% python3 -q
>>> import numpy as np
>>> import numpy.linalg as la
>>> np.set_printoptions(precision=3, suppress=True, linewidth=160)
>>> data = np.loadtxt("run0.csv", delimiter=",")
>>> print(data)
[[ 0.601  0.701 -0.403 -0.338 -0.49  -0.318 -0.592 -0.669]
 [ 0.5    0.2    0.7   -1.4   -0.3    1.3    0.4    0.4  ]
 [ 0.2    0.2    1.8   -0.1   -0.8    0.2   -1.3    1.5  ]
 [-0.4    0.8   -0.5   -1.8    1.9    1.     1.1    0.   ]
 [ 0.1    1.2   -0.4   -1.    -3.1    0.5    1.1   -1.9  ]
 [ 1.8    0.2    1.8    0.8    0.     0.6    0.6   -0.6  ]
 [-2.4    1.9    1.4    1.4    0.9   -1.3   -0.1   -0.4  ]
 [-0.1    0.9   -1.3   -0.3    1.6    2.2    0.5    1.2  ]
 [ 0.6    0.7   -0.4   -0.3   -0.5   -0.3   -0.5   -0.7  ]]
>>> print(round(np.log10(la.cond(data))))
2
>>> P = data @ la.solve(data.T @ data, data.T)
>>> print(np.diag(P))
[0.553 0.99  0.999 0.998 0.999 0.999 1.    1.    0.463]
>>> print(np.round(P @ data[:, 4], 3) + 0)
[-0.49 -0.3  -0.8   1.9  -3.1   0.    0.9   1.6  -0.5 ]
>>> print(round(float(np.trace(P)), 3))
8.0
>>> X = np.loadtxt("a.csv", delimiter=",")
>>> print(X)
[[-2. -1.  0.  1.  2.  3.  4.]
 [ 5.  6.  7.  8.  9. 10. 11.]
 [12. 13. 14. 15. 16. 17. 18.]
 [19. 20. 21. 22. 23. 24. 25.]
 [26. 27. 28. 29. 30. 31. 32.]
 [33. 34. 35. 36. 37. 38. 39.]
 [40. 41. 42. 43. 44. 45. 46.]
 [47. 48. 49. 50. 51. 52. 53.]
 [54. 55. 56. 57. 58. 59. 60.]
 [61. 62. 63. 64. 65. 66. 67.]
 [68. 69. 70. 71. 72. 73. 74.]]
>>> print(la.matrix_rank(X, rtol=0.1))
1
>>> print(np.argsort(-la.norm(X, axis=0).round(6), kind="stable")[:3])
[6 5 4]
>>> print([round(float(x), 3) for x in la.svd(X, compute_uv=False)[:3]])
[371.141, 9.185, 0.0]
>>> print(la.lstsq(X[:-1].T, X[-1])[2])
2
>>> Uu, sigma, VT = la.svd(X)
>>> vecs = VT[:(sigma > 1e-8).sum()]
>>> rng = np.random.default_rng(89091)
>>> vec = X[6] + -3 * X[4] + rng.integers(2) * np.eye(7)[5]
>>> print(vec)
[-38. -40. -42. -44. -46. -47. -50.]
>>> print(np.diag(vecs.T @ vecs))
[0.464 0.286 0.179 0.143 0.179 0.286 0.464]
>>> print(np.round(la.norm(vec - vecs.T @ vecs @ vec), 3))
0.845
>>> print(np.allclose(vecs.T @ vecs @ vec, vec))
False
>>> out = X / la.norm(X, axis=1)
Traceback (most recent call last):
  File "<python-input-24>", line 1, in <module>
    out = X / la.norm(X, axis=1)
          ~~^~~~~~~~~~~~~~~~~~~~
ValueError: operands could not be broadcast together with shapes (11,7) (11,) 
>>> out = X / la.norm(X, axis=1, keepdims=True)
>>> C2 = out @ out.T
>>> print((C2 - 2 * np.eye(11)).round(6).argmax(axis=1))
[ 1  2  3  4  5  6  7  8  9 10  9]
>>> print(C2[6])
[0.488 0.98  0.996 0.999 1.    1.    1.    1.    1.    1.    1.   ]
>>> print(np.argwhere(np.triu(np.abs(C2) > 0.95, 1)))
[[ 1  2]
 [ 1  3]
 [ 1  4]
 [ 1  5]
 [ 1  6]
 [ 1  7]
 [ 1  8]
 [ 1  9]
 [ 1 10]
 [ 2  3]
 [ 2  4]
 [ 2  5]
 [ 2  6]
 [ 2  7]
 [ 2  8]
 [ 2  9]
 [ 2 10]
 [ 3  4]
 [ 3  5]
 [ 3  6]
 [ 3  7]
 [ 3  8]
 [ 3  9]
 [ 3 10]
 [ 4  5]
 [ 4  6]
 [ 4  7]
 [ 4  8]
 [ 4  9]
 [ 4 10]
 [ 5  6]
 [ 5  7]
 [ 5  8]
 [ 5  9]
 [ 5 10]
 [ 6  7]
 [ 6  8]
 [ 6  9]
 [ 6 10]
 [ 7  8]
 [ 7  9]
 [ 7 10]
 [ 8  9]
 [ 8 10]
 [ 9 10]]
>>> print(la.norm(out, axis=1))
[1. 1. 1. 1. 1. 1. 1. 1. 1. 1. 1.]
>>> Q, _ = la.qr(np.array([[0.0, -1.7, -0.1, 0.9, -1.1],
...     [-0.6, 0.4, -0.1, -0.4, -0.8],
...     [1.0, 0.0, -1.2, -0.3, 0.7],
...     [-0.7, 0.3, 0.7, -0.4, -0.1],
...     [2.5, 0.4, -1.2, -0.1, 1.6]]))
>>> m1 = Q[:, :5]
>>> print(m1)
[[ 0.     0.941 -0.011 -0.181 -0.285]
 [ 0.211 -0.244 -0.544 -0.016 -0.774]
 [-0.351  0.038 -0.729 -0.415  0.414]
 [ 0.246 -0.192  0.328 -0.887 -0.085]
 [-0.878 -0.127  0.253 -0.086 -0.375]]
>>> out = la.inv(m1)
>>> print(np.round(la.inv(out), 3) + 0)
[[ 0.     0.941 -0.011 -0.181 -0.285]
 [ 0.211 -0.244 -0.544 -0.016 -0.774]
 [-0.351  0.038 -0.729 -0.415  0.414]
 [ 0.246 -0.192  0.328 -0.887 -0.085]
 [-0.878 -0.127  0.253 -0.086 -0.375]]
>>> print(out.round(3) + 0)
[[ 0.     0.211 -0.351  0.246 -0.878]
 [ 0.941 -0.244  0.038 -0.192 -0.127]
 [-0.011 -0.544 -0.729  0.328  0.253]
 [-0.181 -0.016 -0.415 -0.887 -0.086]
 [-0.285 -0.774  0.414 -0.085 -0.375]]
>>> print(la.norm(m1, axis=0))
[1. 1. 1. 1. 1.]
>>> print(np.round(m1 @ m1.T, 3) + 0)
[[1. 0. 0. 0. 0.]
 [0. 1. 0. 0. 0.]
 [0. 0. 1. 0. 0.]
 [0. 0. 0. 1. 0.]
 [0. 0. 0. 0. 1.]]
>>> print(round(float(m1[:, 2] @ m1[:, 3]), 3))
-0.0
>>> C2 = m1.T @ m1
>>> print(la.eigvalsh(C2)[::-1])
[1. 1. 1. 1. 1.]
>>> print(np.diag(C2))
[1. 1. 1. 1. 1.]
>>> print(la.svd(m1, compute_uv=False) ** 2)
[1. 1. 1. 1. 1.]
>>> print(np.allclose(C2, C2.T))
True
>>> print(la.matrix_rank(C2))
5
>>> print((m1 @ m1.T).shape)
(5, 5)
>>> th = np.radians(76)
>>> R = np.eye(5)
>>> R[4, 4] = R[3, 3] = np.cos(th)
>>> R[4, 3], R[3, 4] = -np.sin(th), np.sin(th)
>>> print(R)
[[ 1.     0.     0.     0.     0.   ]
 [ 0.     1.     0.     0.     0.   ]
 [ 0.     0.     1.     0.     0.   ]
 [ 0.     0.     0.     0.242  0.97 ]
 [ 0.     0.     0.    -0.97   0.242]]
>>> out = m1 @ R.T
>>> print(la.svd(m1, compute_uv=False), la.svd(out, compute_uv=False))
[1. 1. 1. 1. 1.] [1. 1. 1. 1. 1.]
>>> print(np.round(la.det(R), 3), np.round(np.trace(R), 3))
1.0 3.484
>>> print(np.allclose(m1 @ m1.T, out @ out.T))
True
>>> print(np.abs(out - m1).max(axis=0))
[0.    0.    0.    0.739 0.925]
>>> out = R + rng.integers(-2, 3, (5, 1)) @ rng.integers(-2, 3, (1, 5))
>>> print(out)
[[ 1.     0.     0.     0.     0.   ]
 [-2.    -3.     4.     0.     0.   ]
 [-2.    -4.     5.     0.     0.   ]
 [ 0.     0.     0.     0.242  0.97 ]
 [ 1.     2.    -2.    -0.97   0.242]]
>>> print(np.abs(out - R).sum(axis=1))
[ 0. 10. 10.  0.  5.]
>>> print(out - R)
[[ 0.  0.  0.  0.  0.]
 [-2. -4.  4.  0.  0.]
 [-2. -4.  4.  0.  0.]
 [ 0.  0.  0.  0.  0.]
 [ 1.  2. -2.  0.  0.]]
>>> print(la.matrix_rank(out - R, tol=1e-8))
1
>>> F = np.loadtxt("case6.csv", delimiter=",")
>>> print(F)
[[0. 0. 0. 0. 0. 0. 0. 0. 0. 1.]
 [0. 0. 0. 0. 0. 0. 1. 0. 0. 0.]
 [0. 0. 0. 0. 0. 1. 0. 0. 0. 0.]
 [0. 0. 0. 0. 1. 0. 0. 0. 0. 0.]
 [0. 0. 0. 1. 0. 0. 0. 0. 0. 0.]
 [0. 0. 0. 0. 0. 0. 0. 1. 0. 0.]
 [0. 1. 0. 0. 0. 0. 0. 0. 0. 0.]
 [0. 0. 1. 0. 0. 0. 0. 0. 0. 0.]
 [0. 0. 0. 0. 0. 0. 0. 0. 1. 0.]
 [1. 0. 0. 0. 0. 0. 0. 0. 0. 0.]]
>>> def softmax(z):
...     e = np.exp(z - z.max(axis=-1, keepdims=True))
...     return e / e.sum(axis=-1, keepdims=True)
... 
>>> print(softmax(F).sum(axis=1))
[1. 1. 1. 1. 1. 1. 1. 1. 1. 1.]
>>> print(np.round(softmax(10 * F[7]), 3) + 0)
[0. 0. 1. 0. 0. 0. 0. 0. 0. 0.]
>>> print(softmax(F[7]))
[0.085 0.085 0.232 0.085 0.085 0.085 0.085 0.085 0.085 0.085]
>>> S = F @ F.T / np.sqrt(10)
>>> print(softmax(S).round(6).argmax(axis=1))
[0 1 2 3 4 5 6 7 8 9]
>>> print(softmax(S))
[[0.132 0.096 0.096 0.096 0.096 0.096 0.096 0.096 0.096 0.096]
 [0.096 0.132 0.096 0.096 0.096 0.096 0.096 0.096 0.096 0.096]
 [0.096 0.096 0.132 0.096 0.096 0.096 0.096 0.096 0.096 0.096]
 [0.096 0.096 0.096 0.132 0.096 0.096 0.096 0.096 0.096 0.096]
 [0.096 0.096 0.096 0.096 0.132 0.096 0.096 0.096 0.096 0.096]
 [0.096 0.096 0.096 0.096 0.096 0.132 0.096 0.096 0.096 0.096]
 [0.096 0.096 0.096 0.096 0.096 0.096 0.132 0.096 0.096 0.096]
 [0.096 0.096 0.096 0.096 0.096 0.096 0.096 0.132 0.096 0.096]
 [0.096 0.096 0.096 0.096 0.096 0.096 0.096 0.096 0.132 0.096]
 [0.096 0.096 0.096 0.096 0.096 0.096 0.096 0.096 0.096 0.132]]
>>> print(softmax(S)[7] @ F)
[0.096 0.096 0.132 0.096 0.096 0.096 0.096 0.096 0.096 0.096]
>>> lab = rng.permutation(5)
>>> print(lab)
[3 2 4 0 1]
>>> out = m1[lab][:, lab]
>>> print(round(float(la.det(out)), 3), round(la.det(m1[lab]), 3))
1.0 -1.0
>>> print(np.diag(out))
[-0.887 -0.729 -0.375  0.    -0.244]
>>> K = np.loadtxt("layer12.csv", delimiter=",")
>>> print(K)
[[0.445 0.064 0.191 0.318 0.064 0.318]
 [0.064 0.009 0.027 0.045 0.009 0.045]
 [0.191 0.027 0.082 0.136 0.027 0.136]
 [0.318 0.045 0.136 0.227 0.045 0.227]
 [0.064 0.009 0.027 0.045 0.009 0.045]
 [0.318 0.045 0.136 0.227 0.045 0.227]]
>>> w1 = np.array([[-4, 3], [-5, -1], [-3, -5], [4, 0], [5, 4], [2, -5]])
>>> c = np.array([-2, 1])
>>> hid = np.maximum(K @ w1 + c, 0)
>>> print((hid > 0).astype(int))
[[0 0]
 [0 1]
 [0 1]
 [0 1]
 [0 1]
 [0 1]]
>>> print(la.matrix_rank(hid))
1
>>> basis = np.array([[-7, -1], [0, -8]])
>>> print(hid @ basis)
[[ 0.     0.   ]
 [ 0.    -6.836]
 [ 0.    -4.509]
 [ 0.    -2.182]
 [ 0.    -6.836]
 [ 0.    -2.182]]
>>> print(w1 @ basis)
[[ 28 -20]
 [ 35  13]
 [ 21  43]
 [-28  -4]
 [-35 -37]
 [-14  38]]
>>> print(round(np.abs(la.eigvals(m1)).max(), 3))
1.0
>>> print(np.allclose(m1 @ m1.T, m1.T @ m1))
True
>>> print(round(float(np.trace(m1)), 3))
-2.236
>>> print((m1 + m1.T) / 2)
[[ 0.     0.576 -0.181  0.033 -0.582]
 [ 0.576 -0.244 -0.253 -0.104 -0.451]
 [-0.181 -0.253 -0.729 -0.043  0.333]
 [ 0.033 -0.104 -0.043 -0.887 -0.086]
 [-0.582 -0.451  0.333 -0.086 -0.375]]
>>> C2 = data.T @ data
>>> print((data @ data.T).shape)
(9, 9)
>>> print(la.matrix_rank(C2))
8
>>> print(la.svd(data, compute_uv=False) ** 2)
[23.548 21.632 14.002  9.687  5.923  3.018  2.706  0.012]
>>> print(round(np.trace(C2), 3), np.round((data ** 2).sum(), 3))
80.529 80.529
>>> print(np.diag(C2))
[10.191  7.601 11.352  9.104 17.81  10.061  5.49   8.918]
